$ python -q
>>> import numpy as np
>>> from numpy import linalg as LA
>>> np.set_printoptions(precision=1, suppress=True, linewidth=100, floatmode="fixed")
>>> tidy = lambda a: np.round(a, 1) + 0
>>> arr = np.load("out15.npy")
>>> arr
array([[-0.5,  1.0,  0.2],
       [ 0.0, -0.8, -0.9],
       [-0.7,  1.0,  0.8],
       [-0.3, -0.1, -0.8],
       [ 0.5, -1.0, -0.8],
       [-0.5,  1.0,  0.8],
       [ 0.3, -1.0, -1.0],
       [ 0.4, -0.6,  0.7],
       [-0.4,  1.0,  0.6],
       [ 0.5, -0.9,  0.1],
       [-0.2, -0.6, -0.9],
       [ 0.3, -0.9, -0.6],
       [ 0.2,  0.3,  0.8],
       [ 0.1, -0.5, -0.1],
       [-0.4,  0.8, -0.3]])
>>> lab = arr[:, 1] > np.median(arr[:, 1])
>>> f = arr[lab].mean(axis=0) - arr[~lab].mean(axis=0)
>>> ((arr - arr.mean(axis=0)) @ f > 0).astype(int)
array([1, 0, 1, 0, 0, 1, 0, 0, 1, 0, 0, 0, 1, 0, 1])
>>> np.argsort(-np.abs(f).round(6), kind="stable")
array([1, 2, 0])
>>> d = LA.norm(arr[:, None] - arr[None], axis=-1)
>>> tidy(d[:5, :5])
array([[0.0, 2.2, 0.6, 1.5, 2.4],
       [2.2, 0.0, 2.6, 0.8, 0.5],
       [0.6, 2.6, 0.0, 2.0, 2.8],
       [1.5, 0.8, 2.0, 0.0, 1.2],
       [2.4, 0.5, 2.8, 1.2, 0.0]])
>>> d.shape
(15, 15)
>>> d.mean(axis=1).argmax()
np.int64(2)
>>> tidy(LA.norm(arr, axis=1))
array([1.1, 1.2, 1.5, 0.9, 1.4, 1.4, 1.4, 1.0, 1.2, 1.0, 1.1, 1.1, 0.9, 0.5, 0.9])
>>> tidy(d[3])
array([1.5, 0.8, 2.0, 0.0, 1.2, 2.0, 1.1, 1.7, 1.8, 1.4, 0.5, 1.0, 1.7, 0.9, 1.0])
>>> tidy(LA.norm(arr - arr.mean(axis=0), axis=1))
array([1.2, 1.1, 1.6, 0.8, 1.3, 1.5, 1.3, 1.0, 1.3, 1.0, 1.0, 1.0, 1.0, 0.4, 1.0])
